>>> import numpy as np
>>> from numpy import linalg as LA
>>> np.set_printoptions(precision=2, suppress=True, linewidth=140, floatmode="fixed")
>>> rd = lambda a: np.round(a, 2) + 0
>>> mat = np.array([[2, -2, 3, 3, 2],
...     [1, -1, 0, 2, -2],
...     [1, 3, 3, -3, 3],
...     [1, 2, 2, 3, 2],
...     [3, 1, 0, 0, -2],
...     [0, -3, -3, -2, 2],
...     [1, -2, 0, -2, -3],
...     [-3, 3, -2, -3, -1],
...     [1, -3, 3, -2, 1],
...     [-3, 2, 1, 3, 1],
...     [2, -1, -1, 3, -1],
...     [3, -1, -1, 2, 1],
...     [-2, -2, 3, -1, 2],
...     [2, 3, -2, 0, 1],
...     [2, 2, 2, -1, -1]])
>>> mat[3] = mat[11]
>>> print(mat)
[[ 2 -2  3  3  2]
 [ 1 -1  0  2 -2]
 [ 1  3  3 -3  3]
 [ 3 -1 -1  2  1]
 [ 3  1  0  0 -2]
 [ 0 -3 -3 -2  2]
 [ 1 -2  0 -2 -3]
 [-3  3 -2 -3 -1]
 [ 1 -3  3 -2  1]
 [-3  2  1  3  1]
 [ 2 -1 -1  3 -1]
 [ 3 -1 -1  2  1]
 [-2 -2  3 -1  2]
 [ 2  3 -2  0  1]
 [ 2  2  2 -1 -1]]
>>> P = mat @ LA.solve(mat.T @ mat, mat.T)
>>> print(np.allclose(P @ P, P))
True
>>> print(rd(np.trace(P)))
5.0
>>> X = np.load("a.npy")
>>> print(X)
[[0 0 0 0 0 0 0 0 1 0 0 1]
 [0 0 0 1 0 0 0 0 0 1 1 0]
 [0 0 0 0 1 0 1 1 0 0 0 0]
 [0 1 0 0 0 0 0 0 0 0 1 0]
 [0 0 1 0 0 1 0 0 0 0 0 0]
 [0 0 0 0 1 0 1 1 0 0 0 0]
 [0 0 1 0 0 1 0 1 0 0 0 0]
 [0 0 1 0 0 1 1 0 0 0 0 0]
 [1 0 0 0 0 0 0 0 0 0 0 0]
 [0 1 0 0 0 0 0 0 0 0 0 0]
 [0 1 0 1 0 0 0 0 0 0 0 0]
 [1 0 0 0 0 0 0 0 0 0 0 0]]
>>> left, sig, Vh = LA.svd(X)
>>> evecs = Vh[:(sig > 1e-8).sum()]
>>> rng = np.random.default_rng(73941)
>>> x0 = X[10] + -2 * X[6] + rng.integers(2) * np.eye(12)[5]
>>> print(x0)
[ 0.00  1.00 -2.00  1.00  0.00 -1.00  0.00 -2.00  0.00  0.00  0.00  0.00]
>>> print(rd(LA.norm(x0 - evecs.T @ evecs @ x0)))
0.71
>>> print(X @ X)
[[2 0 0 0 0 0 0 0 0 0 0 0]
 [0 3 0 1 0 0 0 0 0 0 1 0]
 [0 0 3 0 0 3 1 1 0 0 0 0]
 [0 1 0 2 0 0 0 0 0 1 1 0]
 [0 0 0 0 2 0 2 2 0 0 0 0]
 [0 0 3 0 0 3 1 1 0 0 0 0]
 [0 0 1 0 2 1 3 2 0 0 0 0]
 [0 0 1 0 2 1 2 3 0 0 0 0]
 [0 0 0 0 0 0 0 0 1 0 0 1]
 [0 0 0 1 0 0 0 0 0 1 1 0]
 [0 1 0 1 0 0 0 0 0 1 2 0]
 [0 0 0 0 0 0 0 0 1 0 0 1]]
>>> print(np.flatnonzero(LA.matrix_power((X != 0) + (X.T != 0) + np.eye(12), 12)[0]))
[ 0  8 11]
>>> print((X != 0).astype(int))
[[0 0 0 0 0 0 0 0 1 0 0 1]
 [0 0 0 1 0 0 0 0 0 1 1 0]
 [0 0 0 0 1 0 1 1 0 0 0 0]
 [0 1 0 0 0 0 0 0 0 0 1 0]
 [0 0 1 0 0 1 0 0 0 0 0 0]
 [0 0 0 0 1 0 1 1 0 0 0 0]
 [0 0 1 0 0 1 0 1 0 0 0 0]
 [0 0 1 0 0 1 1 0 0 0 0 0]
 [1 0 0 0 0 0 0 0 0 0 0 0]
 [0 1 0 0 0 0 0 0 0 0 0 0]
 [0 1 0 1 0 0 0 0 0 0 0 0]
 [1 0 0 0 0 0 0 0 0 0 0 0]]
>>> print(rd(LA.det(X)))
0.0
>>> print(rd(np.sort(LA.eigvals(X).real)))
[-2.18 -1.48 -1.41 -1.00 -1.00  0.00  0.00  0.31  0.32  1.41  2.17  2.86]
>>> A = np.load("mat.npy")
>>> print(A)
[[ 1.70 -0.80  1.30 -1.30 -0.60 -1.40  0.70  0.30  0.20]
 [-2.00 -0.40 -0.10 -1.10  1.40 -1.00 -1.50  0.10 -0.10]
 [ 0.50 -1.80  0.40 -0.30 -0.30  1.10  0.50 -0.40  0.50]
 [-1.20  0.10  0.30 -0.40 -0.90  0.30  1.20 -1.90  0.40]
 [ 0.80  0.40 -1.00 -1.80  1.60  0.90 -1.70 -1.70  0.50]
 [ 1.10  1.10 -0.20 -0.40 -0.10  0.90  0.10 -0.80 -0.20]
 [ 0.80 -0.50 -0.50 -0.60  1.20  0.70 -0.70  0.50  0.70]
 [-0.10 -1.30  0.80  0.70  1.40 -1.40  1.60 -0.80 -0.90]]
>>> f, g = A[1], A[4]
>>> print(f @ f)
10.61
>>> print(f @ g)
3.99
>>> pr = (f @ g) / (f @ f) * f
>>> print(rd(pr))
[-0.75 -0.15 -0.04 -0.41  0.53 -0.38 -0.56  0.04 -0.04]
>>> print(rd(g - pr))
[ 1.55  0.55 -0.96 -1.39  1.07  1.28 -1.14 -1.74  0.54]
>>> x0 = np.array([6, -7, -2, 9, -7, 3, 2, 5, -2])
>>> print(LA.norm(A @ x0) <= LA.norm(A, 2) * LA.norm(x0) + 1e-9)
True
>>> print(rd(A @ x0))
[  4.00 -34.00  15.50 -12.80 -33.60  -4.30  -2.70   0.20]
>>> print(rd(A @ (2 * x0)))
[  8.00 -68.00  31.00 -25.60 -67.20  -8.60  -5.40   0.40]
>>> print(rd(A @ np.ones(9)))
[ 0.10 -4.70  0.20 -2.10 -2.00  1.50  1.60  0.00]
>>> theta = np.radians(72)
>>> r_ = np.eye(9)
>>> r_[0, 0] = r_[6, 6] = np.cos(theta)
>>> r_[0, 6], r_[6, 0] = -np.sin(theta), np.sin(theta)
>>> print(rd(r_))
[[ 0.31  0.00  0.00  0.00  0.00  0.00 -0.95  0.00  0.00]
 [ 0.00  1.00  0.00  0.00  0.00  0.00  0.00  0.00  0.00]
 [ 0.00  0.00  1.00  0.00  0.00  0.00  0.00  0.00  0.00]
 [ 0.00  0.00  0.00  1.00  0.00  0.00  0.00  0.00  0.00]
 [ 0.00  0.00  0.00  0.00  1.00  0.00  0.00  0.00  0.00]
 [ 0.00  0.00  0.00  0.00  0.00  1.00  0.00  0.00  0.00]
 [ 0.95  0.00  0.00  0.00  0.00  0.00  0.31  0.00  0.00]
 [ 0.00  0.00  0.00  0.00  0.00  0.00  0.00  1.00  0.00]
 [ 0.00  0.00  0.00  0.00  0.00  0.00  0.00  0.00  1.00]]
>>> B = A @ r_.T
>>> print(np.allclose(LA.norm(A, axis=1), LA.norm(B, axis=1)))
True
>>> print(rd(LA.svd(A, compute_uv=False)), rd(LA.svd(B, compute_uv=False)))
[4.66 3.71 3.45 3.14 2.28 2.22 0.64 0.45] [4.66 3.71 3.45 3.14 2.28 2.22 0.64 0.45]
>>> def softmax(z):
...     e = np.exp(z - z.max(axis=-1, keepdims=True))
...     return e / e.sum(axis=-1, keepdims=True)
... 
>>> print(rd(softmax(A[0])))
[0.36 0.03 0.24 0.02 0.04 0.02 0.13 0.09 0.08]
>>> print(rd(softmax(A).sum(axis=1)))
[1.00 1.00 1.00 1.00 1.00 1.00 1.00 1.00]
>>> print(rd(softmax(10 * A[0])))
[0.98 0.00 0.02 0.00 0.00 0.00 0.00 0.00 0.00]
>>> scores = A @ A.T / np.sqrt(9)
>>> print(softmax(scores).round(6).argmax(axis=1))
[0 1 2 3 4 5 4 7]
>>> print(rd(softmax(scores)[0] @ A))
[ 1.33 -0.79  1.04 -1.04 -0.32 -1.05  0.64  0.07  0.15]
>>> M = np.load("run18.npy")
>>> print(M)
[[ 1  0  0  0  0  0  0  0  0  0  0  0  0]
 [ 0 -2  0  0  0  0  0  0  0  0  0  0  0]
 [ 0  1 -2  0  0  0  0  0  0  0  0  0  0]
 [-2  0  0 -1  0  0  0  0  0  0  0  0  0]
 [-2 -1  0 -2  1  0  0  0  0  0  0  0  0]
 [-1  2 -2  2 -2 -2  0  0  0  0  0  0  0]
 [ 0 -2  2 -1  0  0  2  0  0  0  0  0  0]
 [ 0  2 -1  2 -1 -2 -1  1  0  0  0  0  0]
 [ 0  0  1  1  1  2  1 -1  1  0  0  0  0]
 [-2  1 -2 -2  0  0 -1 -2  0 -1  0  0  0]
 [ 1  2  0  1  0  1 -1 -2  2 -1  0  0  0]
 [ 1 -1  0 -1  0  1  0  1  0  0 -1  0  0]
 [ 0 -1 -1  2 -2  1 -1  1 -2  0  2  2 -1]]
>>> print(np.prod(np.diag(M)), rd(LA.det(M)))
0 0.0
>>> f = np.array([1, 0])
>>> print(np.polyval(f, M[4]))
[-2 -1  0 -2  1  0  0  0  0  0  0  0  0]
>>> print(np.cross(M[4, :3], M[2, :3]))
[ 2 -4 -2]
>>> arr = np.load("m.npy")
>>> print(arr)
[[ 0.00  0.00  0.00  0.00 -1.00  3.00]
 [ 0.00  0.00  0.00  0.00 -2.00 -3.00]
 [ 0.00  0.00  0.00  0.00 -3.00  2.00]
 [ 0.00  0.00  0.00  0.00 -1.00  3.00]
 [-1.00 -2.00 -3.00 -1.00  0.00  0.00]
 [ 3.00 -3.00  2.00  3.00  0.00  0.00]]
>>> print(rd(X @ LA.pinv(X) @ X))
[[0.00 0.00 0.00 0.00 0.00 0.00 0.00 0.00 1.00 0.00 0.00 1.00]
 [0.00 0.00 0.00 1.00 0.00 0.00 0.00 0.00 0.00 1.00 1.00 0.00]
 [0.00 0.00 0.00 0.00 1.00 0.00 1.00 1.00 0.00 0.00 0.00 0.00]
 [0.00 1.00 0.00 0.00 0.00 0.00 0.00 0.00 0.00 0.00 1.00 0.00]
 [0.00 0.00 1.00 0.00 0.00 1.00 0.00 0.00 0.00 0.00 0.00 0.00]
 [0.00 0.00 0.00 0.00 1.00 0.00 1.00 1.00 0.00 0.00 0.00 0.00]
 [0.00 0.00 1.00 0.00 0.00 1.00 0.00 1.00 0.00 0.00 0.00 0.00]
 [0.00 0.00 1.00 0.00 0.00 1.00 1.00 0.00 0.00 0.00 0.00 0.00]
 [1.00 0.00 0.00 0.00 0.00 0.00 0.00 0.00 0.00 0.00 0.00 0.00]
 [0.00 1.00 0.00 0.00 0.00 0.00 0.00 0.00 0.00 0.00 0.00 0.00]
 [0.00 1.00 0.00 1.00 0.00 0.00 0.00 0.00 0.00 0.00 0.00 0.00]
 [1.00 0.00 0.00 0.00 0.00 0.00 0.00 0.00 0.00 0.00 0.00 0.00]]
>>> print(np.abs(np.diag(LA.qr(X)[1])) > 1e-9)
[ True  True  True  True  True False  True  True  True  True  True False]
